% python3 -q
>>> import numpy as np
>>> from numpy import linalg as LA
>>> np.set_printoptions(precision=2, suppress=True, linewidth=100)
>>> mat = np.loadtxt("layer11.csv", delimiter=",")
>>> print(mat)
[[ -9.7    4.01 -31.61]
 [ -9.13   4.3  -29.75]
 [ 12.17  -0.64 -19.94]
 [-10.97   4.2  -30.19]
 [ 11.43  -1.87 -20.61]
 [ -9.49   1.9  -29.73]
 [-10.32   4.17 -30.09]
 [-10.59   2.46 -29.89]
 [ 11.77 -11.26   7.03]
 [ 12.39  -3.35 -21.55]
 [ 12.57  -0.74 -19.92]
 [ 10.09  -2.45 -18.57]
 [  9.98 -11.91   6.43]
 [ 13.39 -13.37   5.87]
 [ 12.57 -12.38   5.96]
 [-10.02   4.48 -29.37]
 [-10.99   4.87 -29.25]]
>>> Q, Rm = LA.qr(mat)
>>> print(np.round(abs(Rm[0, 0]), 2), round(LA.norm(mat[:, 0]), 2))
45.77 45.77
>>> print(np.abs(np.diag(Rm)))
[45.77 16.36 88.95]
>>> print(np.round(Q.T @ Q, 2) + 0)
[[1. 0. 0.]
 [0. 1. 0.]
 [0. 0. 1.]]
>>> print(Q @ Rm)
[[ -9.7    4.01 -31.61]
 [ -9.13   4.3  -29.75]
 [ 12.17  -0.64 -19.94]
 [-10.97   4.2  -30.19]
 [ 11.43  -1.87 -20.61]
 [ -9.49   1.9  -29.73]
 [-10.32   4.17 -30.09]
 [-10.59   2.46 -29.89]
 [ 11.77 -11.26   7.03]
 [ 12.39  -3.35 -21.55]
 [ 12.57  -0.74 -19.92]
 [ 10.09  -2.45 -18.57]
 [  9.98 -11.91   6.43]
 [ 13.39 -13.37   5.87]
 [ 12.57 -12.38   5.96]
 [-10.02   4.48 -29.37]
 [-10.99   4.87 -29.25]]
>>> print(round(float(np.trace(Q @ Q.T)), 2))
3.0
>>> print(Rm)
[[ 45.77 -21.86  33.9 ]
 [  0.   -16.36  17.99]
 [  0.     0.    88.95]]
